$ python -q
>>> import numpy as np
>>> from numpy import linalg as LA
>>> np.set_printoptions(suppress=True, linewidth=200)
>>> def rd(a):
...     return np.round(a, 2) + 0
... 
>>> mat = np.load("x.npy")
>>> print(mat)
[[29.48 13.91 20.43]
 [29.51 15.28 19.43]
 [29.6  12.68 20.28]
 [30.55 15.63 19.68]
 [29.73 14.81 20.24]
 [28.43 15.83 20.26]
 [28.34 14.9  20.1 ]
 [32.07 15.13 19.57]
 [30.17 13.14 21.58]
 [30.51 14.   19.81]
 [31.12 14.22 19.2 ]
 [30.03 15.48 19.31]
 [30.75 16.69 19.57]
 [28.51 13.28 20.21]
 [30.36 13.81 21.53]
 [30.43 15.69 21.55]
 [30.85 14.48 19.86]
 [28.57 13.66 21.21]
 [30.42 14.56 21.98]
 [29.39 14.98 20.79]
 [29.82 14.71 20.54]
 [29.76 15.78 19.26]
 [29.67 14.92 21.74]]
>>> def softmax(z):
...     e = np.exp(z - z.max(axis=-1, keepdims=True))
...     return e / e.sum(axis=-1, keepdims=True)
... 
>>> print(rd(softmax(mat[8] + 5)))
[1. 0. 0.]
>>> print(rd(softmax(10 * mat[8])))
[1. 0. 0.]
>>> print(rd(softmax(mat).sum(axis=1)))
[1. 1. 1. 1. 1. 1. 1. 1. 1. 1. 1. 1. 1. 1. 1. 1. 1. 1. 1. 1. 1. 1. 1.]
>>> S = mat @ mat.T / np.sqrt(3)
>>> print(rd(softmax(S)[8] @ mat))
[31.09 15.44 20.76]
>>> print(softmax(S).round(6).argmax(axis=1))
[ 7  7  7  7  7 15 15  7 15  7  7  7  7 15 15 15  7 15 15 15 15  7 15]
>>> C = mat[[13, 14]].astype(float)
>>> for _ in range(4):
...     lab = LA.norm(mat[:, None] - C, axis=-1).argmin(axis=1)
...     C = np.array([mat[lab == j].mean(axis=0) for j in range(2)])
... 
>>> print(lab)
[0 1 0 1 1 0 0 1 0 1 1 1 1 0 0 1 1 0 1 0 1 1 0]
>>> print(np.abs(C[1] - C[0]).argmax())
0
